$ python3 -q
>>> import numpy as np
>>> from numpy import linalg as LA
>>> np.set_printoptions(precision=3, suppress=True, linewidth=200)
>>> def tidy(a):
...     return np.round(a, 3) + 0
... 
>>> feats = np.load("layer16.npy")
>>> print(feats)
[[  0.7  -2.6   0.6   1.1   0.1  -1.7   0.6  -1.5   0.7   0.9 -14.    0.   -0.4   0.2]
 [  1.1   1.3   0.1   0.8  -0.9   0.4  -0.1   0.6  -0.6  -0.9  24.    0.2   1.1   0.7]
 [  2.    0.6  -0.2  -0.9  -0.8  -2.6   0.6   1.   -0.3   0.4  14.    0.8   0.2  -0.9]
 [ -0.4  -0.1  -0.1   1.    0.7   0.1  -0.8   0.7   0.4   1.6 -14.    0.6   0.7   1.2]
 [  0.5  -1.4  -1.8  -0.4   0.8  -0.2  -0.5  -1.4  -1.    1.1   4.   -0.7   1.1   0. ]
 [  0.   -0.4  -0.7  -0.3   0.1  -0.8   0.5  -0.1  -0.6   0.    4.   -0.5   0.    0. ]]
>>> # column 10 dominates
>>> t = np.radians(120)
>>> Rm = np.eye(14)
>>> Rm[10, 10] = Rm[6, 6] = np.cos(t)
>>> Rm[10, 6], Rm[6, 10] = -np.sin(t), np.sin(t)
>>> other = feats @ Rm.T
>>> print(np.allclose(LA.norm(feats, axis=1), LA.norm(other, axis=1)))
True
>>> print(np.allclose(feats @ feats.T, other @ other.T))
True
>>> print(tidy(np.abs(other - feats).max(axis=0)))
[ 0.     0.     0.     0.     0.     0.    20.935  0.     0.     0.    35.913  0.     0.     0.   ]
>>> other = feats / LA.norm(feats, axis=1, keepdims=True)
>>> cov = other @ other.T
>>> print(tidy(cov[0]))
[ 1.    -0.969 -0.917  0.948 -0.663 -0.873]
>>> print(tidy(cov))
[[ 1.    -0.969 -0.917  0.948 -0.663 -0.873]
 [-0.969  1.     0.962 -0.974  0.725  0.919]
 [-0.917  0.962  1.    -0.955  0.715  0.935]
 [ 0.948 -0.974 -0.955  1.    -0.718 -0.938]
 [-0.663  0.725  0.715 -0.718  1.     0.835]
 [-0.873  0.919  0.935 -0.938  0.835  1.   ]]
>>> left, s, Vt = LA.svd(feats, full_matrices=False)
>>> print(tidy(np.cumsum(s ** 2) / np.sum(s ** 2)))
[0.962 0.978 0.988 0.995 0.999 1.   ]
>>> print(tidy(Vt @ Vt.T))
[[1. 0. 0. 0. 0. 0.]
 [0. 1. 0. 0. 0. 0.]
 [0. 0. 1. 0. 0. 0.]
 [0. 0. 0. 1. 0. 0.]
 [0. 0. 0. 0. 1. 0.]
 [0. 0. 0. 0. 0. 1.]]
>>> print(tidy(left.T @ feats @ Vt.T))
[[34.782  0.     0.     0.     0.     0.   ]
 [ 0.     4.517  0.     0.     0.     0.   ]
 [ 0.     0.     3.579  0.     0.     0.   ]
 [ 0.     0.     0.     2.817  0.     0.   ]
 [ 0.     0.     0.     0.     2.463  0.   ]
 [ 0.     0.     0.     0.     0.     0.916]]
>>> print(left.shape, s.shape, Vt.shape)
(6, 6) (6,) (6, 14)
